% python3 -q
>>> import numpy as np
>>> import numpy.linalg as la
>>> np.set_printoptions(suppress=True, linewidth=200)
>>> def tidy(a):
...     return np.round(a, 2) + 0
... 
>>> arr = np.load("dump.npy")
>>> arr
array([[  1,  -3,   9, -27],
       [  1,  -2,   4,  -8],
       [  1,  -1,   1,  -1],
       [  1,   0,   0,   0],
       [  1,   1,   1,   1],
       [  1,   2,   4,   8],
       [  1,   3,   9,  27]])
>>> hat = arr @ la.solve(arr.T @ arr, arr.T)
>>> la.matrix_rank(np.eye(7) - hat)
np.int64(3)
>>> tidy(np.diag(hat))
array([0.93, 0.45, 0.45, 0.33, 0.45, 0.45, 0.93])
>>> tidy(la.eigvalsh(hat))
array([0., 0., 0., 1., 1., 1., 1.])
>>> tidy(hat @ arr[:, 3])
array([-27.,  -8.,  -1.,   0.,   1.,   8.,  27.])
>>> vec = np.array([-2, 1, 1, -2])
>>> target = arr @ vec
>>> tidy(la.lstsq(arr, target)[0])
array([-2.,  1.,  1., -2.])
>>> target
array([ 58,  16,   0,  -2,  -2, -12, -44])
>>> tidy(la.solve(arr.T @ arr, arr.T @ target))
array([-2.,  1.,  1., -2.])
>>> rng = np.random.default_rng(96)
>>> target = target + 0.1 * rng.normal(size=7)
>>> tidy(target)
array([ 57.91,  16.14,  -0.08,  -2.18,  -2.04, -11.83, -44.09])
>>> beta, *_ = la.lstsq(arr, target)
>>> tidy(arr.T @ (target - arr @ beta))
array([0., 0., 0., 0.])
>>> tidy(la.norm(arr, 2))
np.float64(40.15)
>>> tidy(la.norm(arr, 1)), tidy(la.norm(arr, np.inf))
(np.float64(72.0), np.float64(40.0))
>>> tidy(la.norm(arr[1], 1)), tidy(la.norm(arr[1], np.inf))
(np.float64(15.0), np.float64(8.0))
>>> la.norm(arr, axis=1).argmax()
np.int64(0)
>>> vec = np.array([1, 2, 0, 0])
>>> (arr @ vec).argmax()
np.int64(6)
>>> np.einsum("ij,j->i", arr, vec)
array([-5, -3, -1,  1,  3,  5,  7])
>>> arr @ vec
array([-5, -3, -1,  1,  3,  5,  7])
>>> arr * vec
array([[ 1, -6,  0,  0],
       [ 1, -4,  0,  0],
       [ 1, -2,  0,  0],
       [ 1,  0,  0,  0],
       [ 1,  2,  0,  0],
       [ 1,  4,  0,  0],
       [ 1,  6,  0,  0]])
>>> la.norm(arr @ vec) <= la.norm(arr, 2) * la.norm(vec) + 1e-9
np.True_
>>> (arr * vec).sum(axis=1)
array([-5, -3, -1,  1,  3,  5,  7])
>>> u = np.array([2, 1, -2])
>>> np.convolve(arr[6], u)
array([  2,   7,  19,  57,   9, -54])
>>> np.correlate(arr[6], arr[0], "full")
array([ -27,  -72, -219, -656,  219,  -72,   27])
>>> np.cross(arr[6, :3], arr[0, :3])
array([54,  0, -6])
>>> np.polyval(u, arr[6])
array([   1,   19,  169, 1483])
>>> np.array([np.convolve(row, u, "same") for row in arr])
array([[ -5,  13, -39, -45],
       [ -3,   4,  -8, -16],
       [ -1,  -1,   1,  -3],
       [  1,  -2,   0,   0],
       [  3,   1,   1,  -1],
       [  5,   8,  16,   0],
       [  7,  19,  57,   9]])
>>> data = np.loadtxt("out12.csv", delimiter=",")
>>> data
array([[ 2., -3.,  0.],
       [ 0.,  2.,  2.],
       [ 2., -2.,  0.],
       [ 3.,  2.,  2.],
       [-1., -1., -1.],
       [ 0.,  3.,  3.],
       [-1., -1., -1.],
       [-2.,  3., -1.]])
>>> hat = data @ la.solve(data.T @ data, data.T)
>>> np.trace(hat)
np.float64(3.0)
>>> A = np.load("layer1.npy")
>>> A
array([[0, 0, 1, 0, 0, 0],
       [0, 0, 0, 0, 0, 1],
       [1, 0, 0, 0, 0, 0],
       [0, 0, 0, 0, 1, 0],
       [0, 1, 0, 0, 0, 0],
       [0, 0, 0, 1, 0, 0]])
>>> labels = rng.permutation(6)
>>> labels
array([1, 0, 5, 2, 3, 4])
>>> M2 = A[labels][:, labels]
>>> M2
array([[0, 0, 1, 0, 0, 0],
       [0, 0, 0, 1, 0, 0],
       [0, 0, 0, 0, 1, 0],
       [0, 1, 0, 0, 0, 0],
       [0, 0, 0, 0, 0, 1],
       [1, 0, 0, 0, 0, 0]])
>>> tidy(la.det(M2)), tidy(la.det(A[labels]))
(np.float64(1.0), np.float64(1.0))
>>> np.allclose(M2, A)
False
>>> np.trace(M2)
np.int64(0)
>>> u = np.array([-2, -3, 1, -1, -3, 2])
>>> M2 = A + np.outer(u, np.eye(6)[0])
>>> la.matrix_rank(M2 - A)
np.int64(1)
>>> M2
array([[-2.,  0.,  1.,  0.,  0.,  0.],
       [-3.,  0.,  0.,  0.,  0.,  1.],
       [ 2.,  0.,  0.,  0.,  0.,  0.],
       [-1.,  0.,  0.,  0.,  1.,  0.],
       [-3.,  1.,  0.,  0.,  0.,  0.],
       [ 2.,  0.,  0.,  1.,  0.,  0.]])
>>> la.matrix_rank(la.inv(M2) - la.inv(A), tol=1e-8)
np.int64(1)
>>> M = np.load("run13.npy")
>>> M
array([[0, 3, 0],
       [0, 0, 0],
       [0, 3, 0],
       [2, 1, 0],
       [5, 0, 1],
       [0, 0, 0]])
>>> vec = np.array([-1, 2, -2])
>>> target = M @ vec
>>> beta, lr = np.zeros(3), 1 / la.norm(M, 2) ** 2
>>> for i in range(10):
...     beta -= lr * M.T @ (M @ beta - target)
...     if i % 2 == 0: print(i, round(la.norm(M @ beta - target), 2))
... 
0 3.74
2 0.82
4 0.62
6 0.61
8 0.61
>>> tidy(la.cond(M))
np.float64(15.38)
